>>> import numpy as np
>>> from numpy import linalg as LA
>>> np.set_printoptions(suppress=True, linewidth=120)
>>> A = np.load("case8.npy")
>>> print(A)
[[  6   6   9   2   1]
 [  6   6   9   2   1]
 [-12 -12 -18  -4  -2]
 [  6   6   9   2   1]
 [-12 -12 -18  -4  -2]
 [-12 -12 -18  -4  -2]]
>>> print(np.argsort(-LA.norm(A, axis=0).round(6), kind="stable")[:3])
[2 0 1]
>>> print([round(float(x), 3) for x in LA.svd(A, compute_uv=False)[:3]])
[48.683, 0.0, 0.0]
>>> Q, _ = LA.qr(np.array([[-0.2, 0.4, 0.1], [1.4, 0.8, -0.9], [0.6, 0.3, 2.4]]))
>>> data = -1 * Q
>>> print(data.round(3))
[[ 0.13   0.989 -0.077]
 [-0.911  0.15   0.383]
 [-0.391 -0.02  -0.92 ]]
>>> # keeps lengths
>>> B = np.array([[-4, -8, -2], [-8, 0, -8], [-8, -1, -9]])
>>> print(np.vstack([data, B.T]).shape)
(6, 3)
>>> print(np.round(np.einsum("ij,ij->i", data, data), 3))
[1. 1. 1.]
>>> print(np.round(np.einsum("ik,kj->ij", data, B), 3))
[[-7.815 -0.965 -7.478]
 [-0.621  6.907 -2.827]
 [ 9.085  4.045  9.224]]
>>> hat = np.triu(np.array([[3, 3, 0], [2, 1, 0], [0, 3, 2]]), 1) + np.eye(3)
>>> B = hat @ data @ LA.inv(hat)
>>> print(np.round(LA.det(B), 3))
-1.0
>>> K = np.load("a.npy")
>>> print(K)
[[ 0  2  2  6]
 [-2  0 -6 -3]
 [-2  6  0 -1]
 [-6  3  1  0]]
>>> # skew, so no eigenvalue has a real part
>>> try:
...     LA.inv(A)
... except LA.LinAlgError as e:
...     print("failed:", e)
... 
failed: Last 2 dimensions of the array must be square
>>> print(np.round(A @ LA.pinv(A) @ A, 3))
[[  6.   6.   9.   2.   1.]
 [  6.   6.   9.   2.   1.]
 [-12. -12. -18.  -4.  -2.]
 [  6.   6.   9.   2.   1.]
 [-12. -12. -18.  -4.  -2.]
 [-12. -12. -18.  -4.  -2.]]
>>> print(np.abs(np.diag(LA.qr(A)[1])) > 1e-9)
[ True False False False False]
>>> print(round(float(np.trace(LA.pinv(A) @ A)), 3))
1.0
>>> print(np.unique(A.round(6), axis=0).shape)
(2, 5)
>>> r0, r1 = A[1], A[3]
>>> print(r0 @ r1)
158
>>> print(r0 @ r0)
158
>>> p = (r0 @ r1) / (r0 @ r0) * r0
>>> print(round(LA.norm(r0 + r1) ** 2 + LA.norm(r0 - r1) ** 2, 3))
632.0
>>> print((r1 - p) @ r0)
0.0
>>> print(LA.matrix_rank(np.outer(r0, r1)))
1
>>> print(round(LA.det(K), 3))
1024.0
>>> K.inv()
Traceback (most recent call last):
  File "<python-input-34>", line 1, in <module>
    K.inv()
    ^^^^^
AttributeError: 'numpy.ndarray' object has no attribute 'inv'
>>> print(np.allclose(K, K.T))
False
>>> print(np.round(np.sort(np.abs(LA.eigvals(K))), 3))
[3.655 3.655 8.754 8.754]
>>> rng = np.random.default_rng(806051)
>>> lab = rng.permutation(4)
>>> print(lab)
[2 0 1 3]
>>> B = K[lab][:, lab]
>>> print(np.diag(B))
[0 0 0 0]
>>> print(round(LA.det(B), 3), round(float(LA.det(K[lab])), 3))
1024.0 1024.0
>>> print(np.trace(B))
0
>>> print(round(LA.eigvals(K).sum().real, 3))
-0.0
>>> print(round(float(LA.det(2 * K)), 3), round(float(LA.det(K)), 3))
16384.0 1024.0
>>> print(np.einsum("ii->", K))
0
>>> print(round(float(LA.det(K.T)), 3))
1024.0
>>> Q, _ = LA.qr(np.array([[0.0, 0.8, -0.2, -1.6, -1.3],
...     [0.4, 0.1, 0.4, -1.1, 1.3],
...     [0.1, -0.3, -0.1, 0.2, -0.5],
...     [0.9, -0.7, -0.8, -0.6, -0.4],
...     [-1.1, -0.6, -0.1, -0.5, 0.4]]))
>>> V, _ = LA.qr(np.array([[-0.1, 0.3, 0.1, 0.1],
...     [0.3, -0.6, -0.2, -0.6],
...     [0.3, -0.3, -0.3, 0.8],
...     [0.8, 0.2, -1.1, -1.1]]))
>>> sig = 3 * 0.9 ** np.arange(4)
>>> J = Q[:, :4] * sig @ V[:4]
>>> print(J.round(3))
[[ 0.883 -0.344 -0.431  2.228]
 [ 2.078 -0.196  0.627 -0.867]
 [-0.227  0.343  0.42  -0.352]
 [-0.271  1.045  2.414  0.546]
 [ 0.07   2.347 -1.454 -0.203]]
>>> B = np.c_[J[:, :1] @ np.array([[1]]), np.array([-2, -3, -3, 2, -2])]
>>> print(B.round(3))
[[ 0.883 -2.   ]
 [ 2.078 -3.   ]
 [-0.227 -3.   ]
 [-0.271  2.   ]
 [ 0.07  -2.   ]]
>>> print(np.round(LA.norm(LA.qr(J)[0].T @ B, axis=0) ** 2 / ((B ** 2).sum(axis=0) + 1e-12), 3))
[1.    0.583]
>>> print(np.round(LA.norm(B - J @ LA.lstsq(J, B)[0], axis=0), 3) + 0)
[0.    3.538]
>>> print(LA.matrix_rank(np.c_[J, B]))
5
